% ipython --no-banner

In [1]: import numpy as np

In [2]: import numpy.linalg as la

In [3]: np.set_printoptions(precision=2, suppress=True, linewidth=160)

In [4]: rd = lambda a: np.round(a, 2) + 0

In [5]: m1 = np.load("arr.npy")

In [6]: m1
Out[6]: 
array([[0, 0, 3, 2, 2, 2, 2, 3, 0, 1, 1, 1],
       [0, 0, 3, 2, 0, 1, 1, 3, 1, 0, 2, 3],
       [0, 0, 0, 2, 2, 1, 2, 2, 0, 2, 1, 0],
       [0, 0, 0, 0, 1, 2, 0, 2, 2, 2, 1, 3],
       [0, 0, 0, 0, 0, 3, 3, 3, 2, 0, 1, 2],
       [0, 0, 0, 0, 0, 0, 3, 3, 1, 3, 3, 1],
       [0, 0, 0, 0, 0, 0, 0, 1, 1, 3, 2, 2],
       [0, 0, 0, 0, 0, 0, 0, 0, 3, 1, 0, 1],
       [0, 0, 0, 0, 0, 0, 0, 0, 0, 0, 3, 3],
       [0, 0, 0, 0, 0, 0, 0, 0, 0, 0, 2, 3],
       [0, 0, 0, 0, 0, 0, 0, 0, 0, 0, 0, 0],
       [0, 0, 0, 0, 0, 0, 0, 0, 0, 0, 0, 0]])

In [7]: U, sv, Vt = la.svd(m1)

In [8]: np.argmax(sv[:-1] / (sv[1:] + 1e-6)) + 1
Out[8]: np.int64(10)

In [9]: B = U[:, :10] @ np.diag(sv[:10]) @ Vt[:10]

In [10]: la.matrix_rank(m1, rtol=0.05)
Out[10]: np.int64(8)

In [11]: rd(B)
Out[11]: 
array([[0., 0., 3., 2., 2., 2., 2., 3., 0., 1., 1., 1.],
       [0., 0., 3., 2., 0., 1., 1., 3., 1., 0., 2., 3.],
       [0., 0., 0., 2., 2., 1., 2., 2., 0., 2., 1., 0.],
       [0., 0., 0., 0., 1., 2., 0., 2., 2., 2., 1., 3.],
       [0., 0., 0., 0., 0., 3., 3., 3., 2., 0., 1., 2.],
       [0., 0., 0., 0., 0., 0., 3., 3., 1., 3., 3., 1.],
       [0., 0., 0., 0., 0., 0., 0., 1., 1., 3., 2., 2.],
       [0., 0., 0., 0., 0., 0., 0., 0., 3., 1., 0., 1.],
       [0., 0., 0., 0., 0., 0., 0., 0., 0., 0., 3., 3.],
       [0., 0., 0., 0., 0., 0., 0., 0., 0., 0., 2., 3.],
       [0., 0., 0., 0., 0., 0., 0., 0., 0., 0., 0., 0.],
       [0., 0., 0., 0., 0., 0., 0., 0., 0., 0., 0., 0.]])

In [12]: rd(np.abs(m1 - B).max())
Out[12]: np.float64(0.0)

In [13]: x0 = np.array([2, 1, 2, 1, 2, 2, 0, 0, 0, 2, 0, 0])

In [14]: h1 = np.maximum(m1 @ x0, 0)

In [15]: h1
Out[15]: array([18, 10, 12, 10,  6,  6,  6,  2,  0,  0,  0,  0])

In [16]: m1.T @ h1
Out[16]: array([  0,   0,  84,  80,  70,  96, 106, 170,  60, 100,  96, 110])

In [17]: np.maximum(m1 @ (3 * x0), 0)
Out[17]: array([54, 30, 36, 30, 18, 18, 18,  6,  0,  0,  0,  0])

In [18]: rd(np.tanh(m1 @ x0))
Out[18]: array([1.  , 1.  , 1.  , 1.  , 1.  , 1.  , 1.  , 0.96, 0.  , 0.  , 0.  , 0.  ])

In [19]: rng = np.random.default_rng(9)

In [20]: A = np.eye(6, dtype=int)[rng.permutation(6)] * np.array([4, -4, 9, -8, 9, 6])

In [21]: A
Out[21]: 
array([[ 0,  0,  0, -8,  0,  0],
       [ 0,  0,  0,  0,  0,  6],
       [ 0,  0,  9,  0,  0,  0],
       [ 0,  0,  0,  0,  9,  0],
       [ 4,  0,  0,  0,  0,  0],
       [ 0, -4,  0,  0,  0,  0]])

In [22]: x0 = np.array([-1, -3, -1, -1, 3, 1])

In [23]: np.sign((A @ x0).round(6))
Out[23]: array([ 1,  1, -1,  1, -1,  1])

In [24]: la.norm(A @ x0) <= la.norm(A, 2) * la.norm(x0) + 1e-9
Out[24]: np.True_

In [25]: np.einsum("ij,j->i", A, x0)
Out[25]: array([ 8,  6, -9, 27, -4, 12])

In [26]: A @ np.eye(6)[2]
Out[26]: array([0., 0., 9., 0., 0., 0.])

In [27]: z = rng.permutation(6)

In [28]: z
Out[28]: array([3, 2, 5, 4, 1, 0])

In [29]: B = A[z][:, z]

In [30]: rd(np.sort(np.abs(la.eigvals(B))))
Out[30]: array([4.9, 4.9, 6.6, 6.6, 6.6, 9. ])

In [31]: B
Out[31]: 
array([[ 0,  0,  0,  9,  0,  0],
       [ 0,  9,  0,  0,  0,  0],
       [ 0,  0,  0,  0, -4,  0],
       [ 0,  0,  0,  0,  0,  4],
       [ 0,  0,  6,  0,  0,  0],
       [-8,  0,  0,  0,  0,  0]])

In [32]: np.allclose(B, A)
Out[32]: False

In [33]: cov = A.T @ A

In [34]: rd(la.svd(A, compute_uv=False) ** 2)
Out[34]: array([81., 81., 64., 36., 16., 16.])

In [35]: la.matrix_rank(cov)
Out[35]: np.int64(6)

In [36]: np.diag(cov)
Out[36]: array([16, 16, 81, 64, 81, 36])

In [37]: (A @ A.T).shape
Out[37]: (6, 6)

In [38]: rd(np.sort(la.eigvals(A).real))
Out[38]: array([-6.6,  0. ,  0. ,  3.3,  3.3,  9. ])

In [39]: (A != 0).astype(int)
Out[39]: 
array([[0, 0, 0, 1, 0, 0],
       [0, 0, 0, 0, 0, 1],
       [0, 0, 1, 0, 0, 0],
       [0, 0, 0, 0, 1, 0],
       [1, 0, 0, 0, 0, 0],
       [0, 1, 0, 0, 0, 0]])

In [40]: (la.matrix_power((A != 0) + (A.T != 0) + np.eye(6), 6) > 0).astype(int)
Out[40]: 
array([[1, 0, 0, 1, 1, 0],
       [0, 1, 0, 0, 0, 1],
       [0, 0, 1, 0, 0, 0],
       [1, 0, 0, 1, 1, 0],
       [1, 0, 0, 1, 1, 0],
       [0, 1, 0, 0, 0, 1]])

In [41]: A @ A
Out[41]: 
array([[  0,   0,   0,   0, -72,   0],
       [  0, -24,   0,   0,   0,   0],
       [  0,   0,  81,   0,   0,   0],
       [ 36,   0,   0,   0,   0,   0],
       [  0,   0,   0, -32,   0,   0],
       [  0,   0,   0,   0,   0, -24]])

In [42]: rd(la.det(A))
Out[42]: np.float64(-62208.0)

In [43]: E = np.array([[0, 2, -1, -3, -2, 0, -2, -1, 2, -1, 0],
    ...:     [1, -2, -1, 0, -3, -2, -1, 0, -1, 3, -2],
    ...:     [3, 1, 3, 0, 1, -3, -2, 3, -1, 0, 2],
    ...:     [2, 3, 1, -1, 0, 1, -1, -1, -3, -3, -3],
    ...:     [-1, 0, 1, -1, 3, 3, -3, 2, 1, 2, 0]])

In [44]: E
Out[44]: 
array([[ 0,  2, -1, -3, -2,  0, -2, -1,  2, -1,  0],
       [ 1, -2, -1,  0, -3, -2, -1,  0, -1,  3, -2],
       [ 3,  1,  3,  0,  1, -3, -2,  3, -1,  0,  2],
       [ 2,  3,  1, -1,  0,  1, -1, -1, -3, -3, -3],
       [-1,  0,  1, -1,  3,  3, -3,  2,  1,  2,  0]])

In [45]: B = E / np.sqrt((E ** 2).mean(axis=1, keepdims=True))

In [46]: rd(B[3])
Out[46]: array([ 0.99,  1.48,  0.49, -0.49,  0.  ,  0.49, -0.49, -0.49, -1.48, -1.48, -1.48])

In [47]: feats = np.array([[95, 17, 35, 18],
    ...:     [17, 31, -13, -14],
    ...:     [35, -13, 71, -10],
    ...:     [18, -14, -10, 67]])

In [48]: def softmax(z):
    ...:     e = np.exp(z - z.max(axis=-1, keepdims=True))
    ...:     return e / e.sum(axis=-1, keepdims=True)
    ...: 

In [49]: rd(softmax(feats[1] + -3))
Out[49]: array([0., 1., 0., 0.])

In [50]: rd(softmax(10 * feats[1]))
Out[50]: array([0., 1., 0., 0.])

In [51]: scores = feats @ feats.T / np.sqrt(4)

In [52]: rd(softmax(scores + np.triu(np.full(scores.shape, -np.inf), 1)))
Out[52]: 
array([[1., 0., 0., 0.],
       [0., 1., 0., 0.],
       [0., 0., 1., 0.],
       [0., 0., 0., 1.]])

In [53]: x0 = np.array([3, 3, 1, 2])

In [54]: target = feats @ x0

In [55]: coef, lr = np.zeros(4), 1 / la.norm(feats, 2) ** 2

In [56]: for i in range(30):
    ...:     coef -= lr * feats.T @ (feats @ coef - target)
    ...:     if i % 10 == 0: print(i, round(la.norm(feats @ coef - target), 2))
    ...: 
0 110.8
10 17.51
20 15.5

In [57]: rd(la.cond(feats))
Out[57]: np.float64(15.84)

In [58]: proj = np.triu(np.array([[-2, 1, -2, -2], [-2, 5, 1, 1], [-1, -3, 1, -3], [2, 4, 5, 0]]), 1) + np.eye(4)

In [59]: B = proj @ feats @ la.inv(proj)

In [60]: proj @ feats - feats @ proj
Out[60]: 
array([[-89., -10.,  38., 150.],
       [ 53., -44.,  64.,  21.],
       [-54.,   7., 113.,  95.],
       [  0., -18.,  50.,  20.]])

In [61]: B
Out[61]: 
array([[   6.,   96., -184., -746.],
       [  70.,  -66.,  254., 1011.],
       [ -19.,   48.,   15., -252.],
       [  18.,  -32.,   58.,  309.]])

In [62]: np.trace(B), np.trace(feats)
Out[62]: (np.float64(264.0), np.int64(264))

In [63]: C = np.array([[0, 3, 2, 0, 1, 2],
    ...:     [2, -1, 3, -1, 0, -1],
    ...:     [1, -3, -1, 0, 3, 1],
    ...:     [3, 0, 2, 1, 3, 2],
    ...:     [3, -3, 0, 0, -1, -1],
    ...:     [0, -2, 3, -3, 3, 3]])

In [64]: M = (rng.random((22, 6)) < 0.25) @ C

In [65]: M
Out[65]: 
array([[ 1, -5,  2, -3,  6,  4],
       [ 0,  3,  2,  0,  1,  2],
       [ 0,  0,  0,  0,  0,  0],
       [ 0, -2,  3, -3,  3,  3],
       [ 3, -5,  3, -3,  2,  2],
       [ 4,  0,  3,  1,  7,  5],
       [ 2, -3,  6, -4,  3,  2],
       [ 3,  0,  2,  1,  3,  2],
       [ 8, -6,  8, -3,  5,  3],
       [ 0,  0,  0,  0,  0,  0],
       [ 8, -4,  5,  0,  2,  0],
       [ 0,  0,  0,  0,  0,  0],
       [ 0,  0,  0,  0,  0,  0],
       [ 3, -3,  0,  0, -1, -1],
       [ 0, -2,  3, -3,  3,  3],
       [ 3,  0,  2,  1,  3,  2],
       [ 3, -1,  4, -1,  4,  2],
       [ 0,  0,  0,  0,  0,  0],
       [ 3, -3,  0,  0, -1, -1],
       [ 0,  0,  0,  0,  0,  0],
       [ 4, -8,  2, -3,  5,  3],
       [ 6, -3,  2,  1,  2,  1]])

In [66]: B = A + rng.integers(-2, 3, (6, 4)) @ rng.integers(-2, 3, (4, 6))

In [67]: B
Out[67]: 
array([[ 6, -3, -3, -7,  7, -6],
       [ 2, -4, -2,  5,  1,  2],
       [ 2, -2, 12,  5,  3, -5],
       [-4, -1,  0,  2,  3,  1],
       [ 5,  3,  2, -4,  3,  1],
       [ 4, -4, -3, -3,  5, -1]])

In [68]: np.abs(B - A).sum(axis=1)
Out[68]: array([26, 18, 20, 14, 14, 16])

In [69]: B - A
Out[69]: 
array([[ 6, -3, -3,  1,  7, -6],
       [ 2, -4, -2,  5,  1, -4],
       [ 2, -2,  3,  5,  3, -5],
       [-4, -1,  0,  2, -6,  1],
       [ 1,  3,  2, -4,  3,  1],
       [ 4,  0, -3, -3,  5, -1]])

In [70]: rd(la.svd(B - A, compute_uv=False))
Out[70]: array([16.51, 11.49,  5.84,  1.13,  0.  ,  0.  ])
